$ ipython --no-banner

In [1]: import numpy as np

In [2]: np.set_printoptions(precision=2, suppress=True, linewidth=140, sign=" ")

In [3]: rnd = lambda a: np.round(a, 2) + 0

In [4]: arr = np.load("out19.npy")

In [5]: arr
Out[5]: 
array([[ 0.45,  1.85,  0.64,  1.12, -0.1 , -1.69, -0.62],
       [ 0.33,  1.55,  0.17,  0.48, -0.05, -0.67, -0.75],
       [ 0.17,  2.99,  0.66,  0.39,  0.72,  0.09, -1.76],
       [ 0.22, -0.45, -0.14,  0.34,  0.36,  0.68, -0.05],
       [ 0.12, -0.94, -0.28,  0.02,  0.43,  0.68,  0.03],
       [ 0.46,  1.19, -0.2 ,  0.01,  0.42,  0.47, -0.78],
       [ 0.47,  0.21, -0.27,  1.11, -0.41, -0.88,  0.2 ]])

In [6]: x = np.array([-2, -1, -2, -3, -2, 2, 1])

In [7]: y = arr @ x

In [8]: b, lr = np.zeros(7), 1 / np.linalg.norm(arr, 2) ** 2

In [9]: for i in range(60):
   ...:     b -= lr * arr.T @ (arr @ b - y)
   ...:     if i % 10 == 0: print(i, round(np.linalg.norm(arr @ b - y), 2))
   ...: 
0 4.37
10 2.01
20 1.45
30 1.16
40 0.97
50 0.84

In [10]: rnd(b)
Out[10]: array([-1.28, -1.38, -0.96, -3.21, -1.03,  1.65,  1.14])

In [11]: rnd(np.linalg.cond(arr))
Out[11]: np.float64(64.17)

In [12]: np.allclose(arr @ arr.T, arr.T @ arr)
Out[12]: False

In [13]: rnd(np.linalg.det(arr))
Out[13]: np.float64(0.04)

In [14]: rnd(np.abs(np.linalg.eigvals(arr)).max())
Out[14]: np.float64(2.0)

In [15]: np.allclose(arr, arr.T)
Out[15]: False

In [16]: other = np.linalg.inv(arr)

In [17]: rnd(np.linalg.cond(arr))
Out[17]: np.float64(64.17)

In [18]: np.allclose(other, arr.T)
Out[18]: False

In [19]: rnd(np.linalg.det(arr) * np.linalg.det(other))
Out[19]: np.float64(1.0)

In [20]: x = np.array([0, 2, 2, 1, 1, 1, 1])

In [21]: rnd(arr @ np.ones(7))
Out[21]: array([ 1.65,  1.06,  3.26,  0.96,  0.06,  1.57,  0.43])

In [22]: np.sign((arr @ x).round(6))
Out[22]: array([ 1.,  1.,  1.,  1., -1.,  1., -1.])

In [23]: rnd(np.einsum("ij,j->i", arr, x))
Out[23]: array([ 3.69,  2.45,  6.74,  0.15, -1.28,  2.1 , -0.1 ])

In [24]: np.linalg.norm(arr @ x) <= np.linalg.norm(arr, 2) * np.linalg.norm(x) + 1e-9
Out[24]: np.True_

In [25]: arr @ np.eye(7)[2]
Out[25]: array([ 0.64,  0.17,  0.66, -0.14, -0.28, -0.2 , -0.27])

In [26]: rnd((arr * x).sum(axis=1))
Out[26]: array([ 3.69,  2.45,  6.74,  0.15, -1.28,  2.1 , -0.1 ])
